% ipython --no-banner

In [1]: import numpy as np

In [2]: np.set_printoptions(precision=2, suppress=True, linewidth=160)

In [3]: mat = np.load("run15.npy")

In [4]: mat
Out[4]: 
array([[ -0.94, -10.65,  -2.82],
       [ -5.53,   4.05,   7.77],
       [  1.11,  -6.34,  -7.63],
       [ -0.36, -10.76,   9.48],
       [  4.54,   6.83,   3.6 ],
       [  1.61,   5.04,   0.12],
       [  0.57,   6.56,   4.82],
       [  6.55,   6.63,  -2.36],
       [  2.85,  -1.5 ,   1.19],
       [-11.88,   2.14,   2.07],
       [ -9.55,  -8.3 ,  -7.22],
       [ -7.62,   2.42,  -1.8 ],
       [ -1.69,   2.98,  -1.14],
       [ -8.4 ,  -0.39,   4.09],
       [  3.59,   5.03,   9.73],
       [  3.24,  -0.34,  -2.6 ],
       [ -0.94,   4.91,  -4.72],
       [  7.06,   0.2 ,   5.47],
       [ -1.07,   2.11,   2.7 ],
       [  2.29,   4.65,   2.71],
       [ -3.89,   2.55,   5.69],
       [  1.14,  -8.27,   4.69],
       [ -7.05,   2.37,   8.82],
       [  3.76,   4.64,   0.46],
       [  2.84,   5.61,   1.06],
       [ -2.07,  -4.5 ,   4.95],
       [ -1.46,  -4.56,  -1.53]])

In [5]: Xc = mat - mat.mean(axis=0)

In [6]: V = np.linalg.svd(Xc)[2][:2]

In [7]: Y = Xc - Xc @ V.T @ V

In [8]: (Xc @ V.T).std(axis=0)
Out[8]: array([5.78, 4.69])

In [9]: print(np.round(np.cov(Xc @ V.T, rowvar=False), 2) + 0)
[[34.69  0.  ]
 [ 0.   22.86]]

In [10]: np.linalg.norm(Y, axis=1).round(6).argmax()
Out[10]: np.int64(3)

In [11]: round(np.linalg.norm(Y) / np.linalg.norm(Xc), 2)
Out[11]: np.float64(0.5)

In [12]: labels = mat[:, 0] > np.median(mat[:, 0])

In [13]: r0 = mat[labels].mean(axis=0) - mat[~labels].mean(axis=0)

In [14]: r0
Out[14]: array([ 7.63,  3.33, -0.25])

In [15]: print(round(float((((mat - mat.mean(axis=0)) @ r0 > 0) == labels).mean()), 2))
0.81

In [16]: t3 = np.stack([mat, 4 * mat, mat[::-1]])

In [17]: np.linalg.norm(t3, axis=(1, 2))
Out[17]: array([ 45.8 , 183.22,  45.8 ])

In [18]: (t3 @ mat.T).shape
Out[18]: (3, 27, 27)

In [19]: t3.shape
Out[19]: (3, 27, 3)

In [20]: Xc = mat - mat.mean(axis=0)

In [21]: left, sig, Vt = np.linalg.svd(Xc, full_matrices=False)

In [22]: (np.sign(left[:, 0]) == np.sign(left[0, 0])).astype(int)
Out[22]: array([1, 0, 1, 1, 0, 0, 0, 0, 1, 1, 1, 1, 0, 1, 0, 1, 0, 0, 0, 0, 0, 1, 0, 0, 0, 1, 1])

In [23]: np.abs(Vt[0]).argmax()
Out[23]: np.int64(1)

In [24]: np.round(Xc.mean(axis=0), 2) + 0
Out[24]: array([0., 0., 0.])

In [25]: Vt[0] * np.sign(Vt[0, np.abs(Vt[0]).argmax()])
Out[25]: array([0.46, 0.83, 0.31])

In [26]: q, V = np.linalg.qr(mat[:, :1])[0], np.linalg.qr(mat[:, 1:])[0]

In [27]: sig = np.linalg.svd(q.T @ V, compute_uv=False)

In [28]: np.degrees(np.arccos(sig.clip(0, 1)))
Out[28]: array([78.06])

In [29]: arr = np.load("dump.npy")

In [30]: arr
Out[30]: 
array([[ 5.21,  7.77,  3.93],
       [-2.21, -3.34, -1.64],
       [-0.63, -0.92, -0.45],
       [ 1.45,  2.18,  1.08],
       [-0.12, -0.18, -0.08],
       [ 0.55,  0.78,  0.37],
       [10.12, 15.18,  7.6 ],
       [-5.44, -8.2 , -4.04],
       [-3.96, -5.95, -2.99],
       [ 1.86,  2.8 ,  1.36],
       [-0.18, -0.27, -0.14],
       [-5.14, -7.75, -3.86],
       [ 0.35,  0.5 ,  0.21],
       [ 4.9 ,  7.37,  3.69]])

In [31]: Xc = arr - arr.mean(axis=0)

In [32]: left, sig, Vt = np.linalg.svd(Xc, full_matrices=False)

In [33]: print(sig)
[29.85  0.09  0.04]

In [34]: print(np.abs(Vt[-1]))
[0.85 0.51 0.12]

In [35]: np.abs(left[:, 0]).argmax()
Out[35]: np.int64(6)

In [36]: print(np.round(sig ** 2 / (sig ** 2).sum(), 2) + 0)
[1. 0. 0.]

In [37]: Vt[0] * np.sign(Vt[0, np.abs(Vt[0]).argmax()])
Out[37]: array([0.51, 0.77, 0.38])

In [38]: np.round(Xc.mean(axis=0), 2) + 0
Out[38]: array([0., 0., 0.])

In [39]: (np.sign(left[:, 0]) == np.sign(left[0, 0])).astype(int)
Out[39]: array([1, 0, 0, 1, 0, 1, 1, 0, 0, 1, 0, 0, 0, 1])

In [40]: np.linalg.matrix_rank(arr, rtol=0.1)
Out[40]: np.int64(1)

In [41]: print(round(np.linalg.norm(arr, 2) / np.linalg.norm(arr), 2))
1.0

In [42]: feats = np.array([[0.1, 0.8, 1.53],
    ...:     [0.0, -1.1, -2.26],
    ...:     [0.1, -0.3, -0.36],
    ...:     [0.2, -0.5, -1.26],
    ...:     [-0.4, 0.5, 1.02],
    ...:     [-0.4, -0.4, -0.8],
    ...:     [2.5, -1.1, -2.05],
    ...:     [0.1, 0.4, 0.91],
    ...:     [-0.4, -0.6, -1.25],
    ...:     [0.5, -1.0, -2.1],
    ...:     [-0.1, 0.2, 0.4]])

In [43]: feats
Out[43]: 
array([[ 0.1 ,  0.8 ,  1.53],
       [ 0.  , -1.1 , -2.26],
       [ 0.1 , -0.3 , -0.36],
       [ 0.2 , -0.5 , -1.26],
       [-0.4 ,  0.5 ,  1.02],
       [-0.4 , -0.4 , -0.8 ],
       [ 2.5 , -1.1 , -2.05],
       [ 0.1 ,  0.4 ,  0.91],
       [-0.4 , -0.6 , -1.25],
       [ 0.5 , -1.  , -2.1 ],
       [-0.1 ,  0.2 ,  0.4 ]])

In [44]: Z = feats[[3, 2]].astype(float)

In [45]: for _ in range(7):
    ...:     labels = np.linalg.norm(feats[:, None] - Z, axis=-1).argmin(axis=1)
    ...:     Z = np.array([feats[labels == j].mean(axis=0) for j in range(2)])
    ...: 

In [46]: labels
Out[46]: array([1, 0, 1, 0, 1, 1, 0, 1, 0, 0, 1])

In [47]: print(np.abs(Z[1] - Z[0]).argmax())
2

In [48]: Z
Out[48]: 
array([[ 0.56, -0.86, -1.78],
       [-0.1 ,  0.2 ,  0.45]])
